In [1]: import numpy as np

In [2]: from numpy import linalg as LA

In [3]: np.set_printoptions(precision=2, suppress=True, linewidth=140)

In [4]: W0 = np.load("test9.npy")

In [5]: print(W0)
[[5. 0. 0.]
 [0. 5. 4.]
 [0. 4. 5.]]

In [6]: O, R = LA.qr(W0)

In [7]: print(O @ R)
[[5. 0. 0.]
 [0. 5. 4.]
 [0. 4. 5.]]

In [8]: r0 = np.array([1, 0, 1])

In [9]: A2 = W0 + np.outer(r0, np.eye(3)[1])

In [10]: print(round(float(LA.det(A2) / LA.det(W0)), 2), np.round(1 + LA.solve(W0, r0)[1], 2))
0.56 0.56

In [11]: print(LA.matrix_rank(A2 - W0))
1

In [12]: left, sig, Vh = LA.svd(W0, full_matrices=False)

In [13]: print(np.allclose(left * sig @ Vh, W0))
True

In [14]: print(np.round(left.T @ W0 @ Vh.T, 2) + 0)
[[9. 0. 0.]
 [0. 5. 0.]
 [0. 0. 1.]]

In [15]: print(left.shape, sig.shape, Vh.shape)
(3, 3) (3,) (3, 3)

In [16]: print(round(np.sqrt((sig ** 2).sum()), 2), round(LA.norm(W0), 2))
10.34 10.34

In [17]: print(W0 @ W0)
[[25.  0.  0.]
 [ 0. 41. 40.]
 [ 0. 40. 41.]]

In [18]: print((W0 != 0).astype(int))
[[1 0 0]
 [0 1 1]
 [0 1 1]]

In [19]: print(np.trace(W0))
15.0

In [20]: print(np.allclose(W0, W0.T))
True

In [21]: print((W0 - W0.T) / 2)
[[0. 0. 0.]
 [0. 0. 0.]
 [0. 0. 0.]]

In [22]: print(LA.matrix_power(W0, 3))
[[125.   0.   0.]
 [  0. 365. 364.]
 [  0. 364. 365.]]

In [23]: print(np.sort(np.abs(LA.eigvals(W0))))
[1. 5. 9.]

In [24]: arr = np.load("a.npy")

In [25]: print(arr)
[[11. -9. -9.]
 [-9. 11.  9.]
 [-9.  9. 11.]]

In [26]: Lm = LA.cholesky(arr)

In [27]: print(round(np.prod(np.diag(Lm)) ** 2, 2), round(LA.det(arr), 2))
116.0 116.0

In [28]: print(Lm)
[[ 3.32  0.    0.  ]
 [-2.71  1.91  0.  ]
 [-2.71  0.86  1.7 ]]

In [29]: print(Lm @ Lm.T)
[[11. -9. -9.]
 [-9. 11.  9.]
 [-9.  9. 11.]]

In [30]: print(arr / np.sqrt(np.outer(np.diag(arr), np.diag(arr))))
[[ 1.   -0.82 -0.82]
 [-0.82  1.    0.82]
 [-0.82  0.82  1.  ]]
